>>> import numpy as np
>>> np.set_printoptions(precision=3, suppress=True, linewidth=200)
>>> data = np.loadtxt("mat.csv", delimiter=",")
>>> data
array([[-0.5, -0.8,  0.3,  0.2, -2.5,  0.6, -0.7, -0.3,  2.5,  0.2,  0.3,  7.5,  0.4],
       [ 0.1, -0.3,  0.4, -1.9,  0.2,  0. , -1.4, -0.6,  0.8,  1.6,  0.1, -2. ,  0.2],
       [ 1. ,  2.3, -1.3,  0.2,  0.1, -0.2,  0.5,  0.2,  0.6,  0.4,  0.8, -5. ,  0.9],
       [-1. ,  0.5,  0.4,  1.1,  1.2,  0.1, -1.6,  0.7, -1.5,  0.2, -0.6,  3.5, -0.1],
       [ 0. ,  0. , -1.9,  0.5,  0.7,  0.8, -0.5, -0.4,  0.1, -0.6,  0.9,  1.5, -0.3],
       [ 0.1, -1. ,  0.2, -0.1, -0.4, -0.1, -0.8,  0.2, -0.8,  0.3, -0.1,  4.5,  1.2],
       [-2.1, -0.3,  0.7,  0.1, -0.6,  0.6,  0.7,  0.1,  0.1,  0. ,  0.9, -3. ,  0.4],
       [-1.1,  0.3,  0.5,  0.6,  0.1,  0.3,  1.2,  0.5,  1. ,  1. , -0.8,  0.5,  0.7],
       [-2.4, -0.1,  0.1,  1. , -0.4, -0.2,  0.3, -0.2, -1.2,  0.2,  0.3,  8. , -2.1],
       [ 0.6,  1.1,  1.7,  0.7, -0.5, -2.2, -0.9, -0.7,  0. ,  1.1,  1.5,  0. ,  0. ],
       [-1.2, -0.1,  0.9, -0.2,  0. , -0.7, -1.5,  1.8,  0.6, -1.2, -1.3,  3. ,  3.1],
       [-1.1,  0.2, -0.2, -0.8,  2.1,  0.4, -0.1, -0.1,  0.7, -0.1, -0.8,  3. ,  1.2],
       [-0.1, -1.8, -0.2, -0.9,  2.8, -0.8,  1.5, -0.7,  2. ,  1. , -0.5, -4.5, -0.1],
       [-0.9,  0.5, -0.5, -2.2,  1.6,  0.2, -1.3,  0.9, -0.2,  0.7, -0.2,  5. ,  0. ],
       [-0.5, -0.5,  0.6,  0. ,  1. , -1. , -0.3, -0.6, -0.8, -0.5,  0.2,  4.5,  1.8]])
>>> # column 11 is much longer than the rest
>>> x = np.array([-6, 8, -5, -7, 9, -4, -2, 6, -1, 5, -1, 1, -9])
>>> y = data @ x
>>> b, lr = np.zeros(13), 1 / np.linalg.norm(data, 2) ** 2
>>> for i in range(5):
...     b -= lr * data.T @ (data @ b - y)
...     if i % 1 == 0: print(i, round(np.linalg.norm(data @ b - y), 3))
... 
0 77.338
1 71.477
2 66.192
3 61.423
4 57.115
>>> np.round(np.linalg.cond(data), 3)
np.float64(26.6)
>>> hat = data @ np.linalg.solve(data.T @ data, data.T)
>>> np.allclose(hat @ hat, hat)
True
>>> round(np.trace(hat), 3)
np.float64(13.0)
>>> mat = np.load("data.npy")
>>> mat
array([[ 0,  0,  0,  0,  0,  0,  0,  0,  0,  0,  0,  0,  0,  0],
       [ 0,  0,  0,  0,  0,  0,  0,  0,  0,  0,  0,  0,  0,  0],
       [-2, -2, -2,  1, -1,  1, -2,  0,  1,  2, -2,  1,  2,  1],
       [-2, -2, -2,  1, -1,  1, -2,  0,  1,  2, -2,  1,  2,  1],
       [-2, -2, -2,  1, -1,  1, -2,  0,  1,  2, -2,  1,  2,  1],
       [ 4,  4,  4, -2,  2, -2,  4,  0, -2, -4,  4, -2, -4, -2],
       [ 2,  2,  2, -1,  1, -1,  2,  0, -1, -2,  2, -1, -2, -1],
       [ 2,  2,  2, -1,  1, -1,  2,  0, -1, -2,  2, -1, -2, -1],
       [ 2,  2,  2, -1,  1, -1,  2,  0, -1, -2,  2, -1, -2, -1],
       [ 4,  4,  4, -2,  2, -2,  4,  0, -2, -4,  4, -2, -4, -2]])
>>> x = np.array([2, 1, 0, -2, -1, -1, 1, 1, -1, 0, 2, 0, -2, 2])
>>> h = np.maximum(mat @ x, 0)
>>> np.maximum(mat @ (3 * x), 0)
array([  0,   0,   0,   0,   0, 102,  51,  51,  51, 102])
>>> h
array([ 0,  0,  0,  0,  0, 34, 17, 17, 17, 34])
>>> np.tanh(mat @ x)
array([ 0.,  0., -1., -1., -1.,  1.,  1.,  1.,  1.,  1.])
>>> mat * (h > 1e-9)[:, None]
array([[ 0,  0,  0,  0,  0,  0,  0,  0,  0,  0,  0,  0,  0,  0],
       [ 0,  0,  0,  0,  0,  0,  0,  0,  0,  0,  0,  0,  0,  0],
       [ 0,  0,  0,  0,  0,  0,  0,  0,  0,  0,  0,  0,  0,  0],
       [ 0,  0,  0,  0,  0,  0,  0,  0,  0,  0,  0,  0,  0,  0],
       [ 0,  0,  0,  0,  0,  0,  0,  0,  0,  0,  0,  0,  0,  0],
       [ 4,  4,  4, -2,  2, -2,  4,  0, -2, -4,  4, -2, -4, -2],
       [ 2,  2,  2, -1,  1, -1,  2,  0, -1, -2,  2, -1, -2, -1],
       [ 2,  2,  2, -1,  1, -1,  2,  0, -1, -2,  2, -1, -2, -1],
       [ 2,  2,  2, -1,  1, -1,  2,  0, -1, -2,  2, -1, -2, -1],
       [ 4,  4,  4, -2,  2, -2,  4,  0, -2, -4,  4, -2, -4, -2]])
>>> np.flatnonzero(h > 1e-9)
array([5, 6, 7, 8, 9])
>>> np.maximum(mat @ x, 0) - np.maximum(-mat @ x, 0)
array([  0,   0, -17, -17, -17,  34,  17,  17,  17,  34])
>>> r = np.linalg.matrix_rank(mat)
>>> r
np.int64(1)
>>> N = np.linalg.svd(mat)[2][r:].T
>>> [int(np.linalg.matrix_rank(np.delete(mat, i, axis=0))) for i in range(10)]
[1, 1, 1, 1, 1, 1, 1, 1, 1, 1]
>>> N.shape
(14, 13)
>>> np.linalg.cond(mat) > 100
np.True_
>>> np.argsort(-np.linalg.norm(mat, axis=0).round(6), kind="stable")[:3]
array([0, 1, 2])
>>> J = np.loadtxt("block9.csv", delimiter=",")
>>> J
array([[ -3.,  10.,  -4.,  -3.,  -5.,   6.,  -2.,   3.,  -2.,   9.],
       [-20.,   4.,   6.,   8.,   4.,   5.,   5.,   4.,  13.,  -1.],
       [ -2., -11.,   7.,  13.,   3., -12.,  10.,   4.,   0.,   9.],
       [ -3.,  -2.,   9.,  -8.,   3.,   5.,  -4.,   1.,   1.,   7.],
       [ -4.,   1.,  10.,  -3.,  -2.,  12.,   2.,   7.,   7.,  13.],
       [  6.,  -6.,  -1.,   6.,  -4.,   0.,  11.,   5.,   2.,  13.],
       [ -6.,  -9.,  11.,   3.,  18., -11.,   3.,   0.,  -2.,   1.],
       [ -2.,   7.,  -5.,  -8.,   0.,  -1.,  -8.,  -3.,  -8.,   3.],
       [  8., -16.,   3.,  -3.,   6.,  -5.,   8.,  -3.,  -4.,  10.],
       [ -4.,  -7.,   7.,   8.,   8.,  -4.,   4.,   5.,  -2.,  -8.],
       [ -1.,   3.,   1.,   5.,  -5.,   7.,   6.,   6.,   6.,   6.],
       [  0.,  -6.,   1.,   6.,   4.,  -5.,   7.,   7.,  -8.,   8.],
       [ -9.,  -7.,  12.,  14.,  12., -20.,   3.,  -1.,   6.,  -1.],
       [-18.,  -6.,  10.,  -1.,  14.,   0.,   2.,  -4.,   7.,  -4.],
       [ -7.,  -5.,   5.,   0.,  12.,  -3.,   6.,  -3.,  -1.,  -5.],
       [ -6.,   8.,   4.,   7.,   7., -21.,  -1.,  -3.,   0.,   2.],
       [ -2., -10.,  -2.,  15.,   5., -17.,   9.,  -3.,  11.,   4.],
       [  3., -11.,   7., -19.,   9.,  -1.,  -4.,  -5., -11.,  20.],
       [ -8.,   2.,   0.,   4.,   7.,  -5.,   3.,  -1.,  -1.,  -8.],
       [-10.,   0.,   7.,  18.,   7., -22.,   0.,   1.,   6.,  -4.],
       [  2.,   6.,   4.,   3.,   0., -16.,  -4.,  -2.,   1.,  10.],
       [ -4., -11.,  13.,   9.,   8.,   5.,  13.,   9.,   4.,   1.],
       [ -6.,   8.,   4.,   7.,   7., -21.,  -1.,  -3.,   0.,   2.],
       [ -8.,   2.,   0.,   4.,   7.,  -5.,   3.,  -1.,  -1.,  -8.],
       [ -2.,   7.,  -5.,  -8.,   0.,  -1.,  -8.,  -3.,  -8.,   3.],
       [ -9.,  10.,   6.,   0.,  -8.,   2.,  -6.,   3.,   7.,  14.],
       [ -4.,   1.,  10.,  -3.,  -2.,  12.,   2.,   7.,   7.,  13.],
       [ -6.,  10.,   0., -12.,   7., -12., -10.,  -8., -16.,   5.],
       [ -9.,   3.,   7.,   8.,  10., -17.,  -1.,   2., -10.,  -9.],
       [  5.,  -8.,   3.,  13.,   1.,  -8.,  15.,   5.,  10.,  16.],
       [-12.,  -3.,   9.,   6.,   7.,  -5.,   0.,  -1.,  16.,   4.],
       [ -9.,  -1.,   0.,  14.,   4., -10.,   4.,  -2.,  15.,  -3.],
       [ -8.,   1.,  -4.,   7.,  -1.,  -2.,   0.,  -2.,   7.,  -6.],
       [  3., -13.,  11.,   0.,   9., -10.,   5.,   0.,   5.,  17.],
       [-11.,   6.,  -5.,   6.,   4., -11.,  -4.,  -5.,   7.,   0.],
       [-14.,   1.,  -2.,   7.,   7.,  -7.,  -4.,   0.,  -3., -11.],
       [  2., -18.,   9.,  16.,  14., -19.,  13.,   4.,   2.,   2.],
       [ 10.,  -1.,  -2.,  -3.,  -4., -15.,  -3.,  -3., -11.,  14.]])
>>> C = J[[18, 11]].astype(float)
>>> for _ in range(7):
...     z = np.linalg.norm(J[:, None] - C, axis=-1).argmin(axis=1)
...     C = np.array([J[z == j].mean(axis=0) for j in range(2)])
... 
>>> z
array([1, 0, 0, 1, 1, 1, 0, 1, 1, 0, 1, 1, 0, 0, 0, 0, 0, 1, 0, 0, 1, 0, 0, 0, 1, 1, 1, 1, 0, 1, 0, 0, 0, 1, 0, 0, 0, 1])
>>> C[1] - C[0]
array([  8.319,   2.053,  -1.843, -10.415,  -7.28 ,   7.854,  -2.779,   1.   ,  -4.818,  12.695])
>>> np.bincount(z)
array([21, 17])
